% python3 -q
>>> import numpy as np
>>> np.set_printoptions(precision=2, suppress=True, linewidth=100)
>>> M = np.array([[-1, -1, 2], [0, 2, 1], [0, 0, -1]])
>>> print(M)
[[-1 -1  2]
 [ 0  2  1]
 [ 0  0 -1]]
>>> A2 = M / np.sqrt((M ** 2).mean(axis=1, keepdims=True))
>>> print(np.linalg.matrix_rank(M - M.mean(axis=1, keepdims=True)))
2
>>> print(M - M.mean(axis=1, keepdims=True))
[[-1.   -1.    2.  ]
 [-1.    1.    0.  ]
 [ 0.33  0.33 -0.67]]
>>> O, evecs = np.linalg.qr(M[:, :2])[0], np.linalg.qr(M[:, 2:])[0]
>>> sv = np.linalg.svd(O.T @ evecs, compute_uv=False)
>>> print(sv)
[0.91]
>>> print((sv > 0.9).sum())
1
>>> vals, evecs = np.linalg.eig(M)
>>> print(np.sort(np.linalg.eigvals(M.T)))
[-1. -1.  2.]
>>> feats = np.load("data.npy")
>>> print(feats)
[[1.  0.  0. ]
 [0.  0.5 0.5]
 [0.  0.  1. ]]
>>> rng = np.random.default_rng(37079)
>>> idx = rng.permutation(3)
>>> print(idx)
[1 2 0]
>>> A2 = feats[idx][:, idx]
>>> print(np.diag(A2))
[0.5 1.  1. ]
>>> print(np.round(np.linalg.det(A2), 2), round(np.linalg.det(feats[idx]), 2))
0.5 0.5
>>> print(np.einsum("ij,ji->", feats, feats))
2.25
>>> print(round(np.linalg.det(feats[::-1]), 2))
-0.5
>>> print(np.einsum("ii->", feats))
2.5
>>> print(np.kron(np.eye(2, dtype=int), feats))
[[1.  0.  0.  0.  0.  0. ]
 [0.  0.5 0.5 0.  0.  0. ]
 [0.  0.  1.  0.  0.  0. ]
 [0.  0.  0.  1.  0.  0. ]
 [0.  0.  0.  0.  0.5 0.5]
 [0.  0.  0.  0.  0.  1. ]]
>>> A2 = feats / np.linalg.norm(feats, axis=1, keepdims=True)
>>> gram = A2 @ A2.T
>>> print(np.argwhere(np.triu(np.abs(gram) > 0.95, 1)))
[]
>>> print((np.abs(gram) > 0.9).astype(int))
[[1 0 0]
 [0 1 0]
 [0 0 1]]
>>> print(np.linalg.norm(A2, axis=1))
[1. 1. 1.]
>>> print((gram - 2 * np.eye(3)).round(6).argmax(axis=1))
[1 2 1]
>>> print(np.round(np.linalg.matrix_power(feats, 100), 2) + 0)
[[1. 0. 0.]
 [0. 0. 1.]
 [0. 0. 1.]]
>>> print(np.sort(np.abs(np.linalg.eigvals(feats)))[::-1])
[1.  1.  0.5]
>>> pr = np.eye(3)[1]
>>> for _ in range(7):
...     pr = pr @ feats
...     print(pr.round(2))
... 
[0.  0.5 0.5]
[0.   0.25 0.75]
[0.   0.12 0.88]
[0.   0.06 0.94]
[0.   0.03 0.97]
[0.   0.02 0.98]
[0.   0.01 0.99]
>>> A2 = feats + rng.integers(-2, 3, (3, 2)) @ rng.integers(-2, 3, (2, 3))
>>> print(A2)
[[ 3.  -6.   6. ]
 [ 1.  -3.5  4.5]
 [ 1.  -4.   5. ]]
>>> print(A2 - feats)
[[ 2. -6.  6.]
 [ 1. -4.  4.]
 [ 1. -4.  4.]]
>>> print(np.abs(A2 - feats).sum(axis=1))
[14.  9.  9.]
>>> print(np.round(np.linalg.svd(A2 - feats, compute_uv=False), 2) + 0)
[11.91  0.34  0.  ]
>>> print(np.linalg.matrix_rank(A2 - feats, tol=1e-8))
2
